$ python -q
>>> import numpy as np
>>> np.set_printoptions(suppress=True, linewidth=200)
>>> mat = np.loadtxt("sample0.csv", delimiter=",")
>>> print(mat.round(2))
[[-0.42  1.93  0.2   0.14 -1.14  0.36  0.98  3.95 -1.16 -0.33 -0.1  -0.97  0.8 ]
 [ 0.56 -1.97 -0.12 -0.19  1.13  0.42 -0.96 -3.83  1.11 -0.03  0.23  1.33 -0.82]
 [-0.7   1.92  0.01  0.23 -1.04 -1.41  0.88  3.46 -0.97  0.51 -0.38 -1.71  0.8 ]
 [-0.58  1.97  0.11  0.19 -1.12 -0.56  0.96  3.79 -1.09  0.1  -0.25 -1.39  0.82]
 [-0.11 -1.29 -0.39  0.04  0.9  -2.71 -0.79 -3.29  1.04  1.39 -0.32 -0.39 -0.54]
 [-0.84  1.05 -0.3   0.28 -0.42 -3.66  0.33  1.14 -0.23  1.64 -0.67 -2.15  0.44]
 [ 0.44  0.57  0.44 -0.15 -0.53  3.7   0.48  2.11 -0.72 -1.8   0.54  1.23  0.24]
 [ 0.08  1.34  0.39 -0.03 -0.92  2.61  0.81  3.36 -1.06 -1.35  0.3   0.32  0.56]
 [-0.71  0.28 -0.4   0.24  0.05 -4.04 -0.07 -0.51  0.26  1.89 -0.66 -1.86  0.12]
 [ 0.85 -1.18  0.27 -0.28  0.51  3.51 -0.41 -1.45  0.32 -1.56  0.65  2.17 -0.49]
 [-0.62 -0.05 -0.43  0.21  0.24 -4.   -0.24 -1.15  0.45  1.9  -0.63 -1.65 -0.02]
 [ 0.78 -0.63  0.36 -0.26  0.16  3.96 -0.1  -0.21 -0.05 -1.83  0.68  2.03 -0.26]
 [ 0.73 -1.88  0.02 -0.24  1.01  1.67 -0.85 -3.33  0.92 -0.63  0.42  1.8  -0.78]
 [-0.81  1.73 -0.11  0.27 -0.88 -2.37  0.74  2.83 -0.76  0.98 -0.52 -2.01  0.72]
 [ 0.39 -1.91 -0.21 -0.13  1.14 -0.52 -0.98 -3.95  1.17  0.41  0.08  0.89 -0.8 ]
 [ 0.1  -1.62 -0.33 -0.03  1.04 -1.89 -0.91 -3.73  1.14  1.03 -0.16  0.15 -0.67]
 [-0.5   1.96  0.16  0.17 -1.14 -0.08  0.98  3.9  -1.14 -0.13 -0.18 -1.18  0.82]
 [ 0.64 -1.96 -0.06 -0.21  1.09  0.97 -0.93 -3.66  1.04 -0.3   0.32  1.55 -0.82]
 [ 0.67 -1.94 -0.04 -0.22  1.07  1.15 -0.91 -3.59  1.01 -0.38  0.34  1.62 -0.81]
 [ 0.84 -1.05  0.3  -0.28  0.42  3.66 -0.33 -1.14  0.23 -1.65  0.67  2.15 -0.44]
 [-0.84  1.59 -0.16  0.28 -0.78 -2.77  0.65  2.45 -0.64  1.18 -0.57 -2.09  0.66]
 [-0.84  1.06 -0.3   0.28 -0.43 -3.65  0.34  1.16 -0.23  1.64 -0.66 -2.16  0.44]
 [ 0.79 -1.77  0.08 -0.26  0.92  2.2  -0.77 -2.97  0.8  -0.89  0.49  1.96 -0.74]
 [ 0.84 -1.53  0.18 -0.28  0.74  2.92 -0.61 -2.28  0.58 -1.26  0.59  2.12 -0.64]
 [ 0.22  1.08  0.41 -0.07 -0.79  3.08  0.7   2.97 -0.96 -1.55  0.4   0.67  0.45]
 [-0.84  1.06 -0.3   0.28 -0.43 -3.65  0.34  1.16 -0.23  1.64 -0.66 -2.16  0.44]
 [-0.4  -0.68 -0.44  0.13  0.58 -3.6  -0.53 -2.3   0.77  1.76 -0.51 -1.12 -0.28]]
>>> # null space of dimension 11
>>> C2 = np.cov(mat, rowvar=False)
>>> print(np.round(np.median(mat, axis=0), 2))
[ 0.08 -0.05 -0.04 -0.03  0.16 -0.08 -0.1  -0.51  0.23 -0.03 -0.1   0.15 -0.02]
>>> print(np.argwhere(np.triu(np.abs(np.corrcoef(mat.T)) > 0.8, 1)))
[[ 0  3]
 [ 0  5]
 [ 0 10]
 [ 0 11]
 [ 1  4]
 [ 1  6]
 [ 1  7]
 [ 1  8]
 [ 1 12]
 [ 2  5]
 [ 2  9]
 [ 3  5]
 [ 3 10]
 [ 3 11]
 [ 4  6]
 [ 4  7]
 [ 4  8]
 [ 4 12]
 [ 5  9]
 [ 5 10]
 [ 5 11]
 [ 6  7]
 [ 6  8]
 [ 6 12]
 [ 7  8]
 [ 7 12]
 [ 8 12]
 [ 9 10]
 [ 9 11]
 [10 11]]
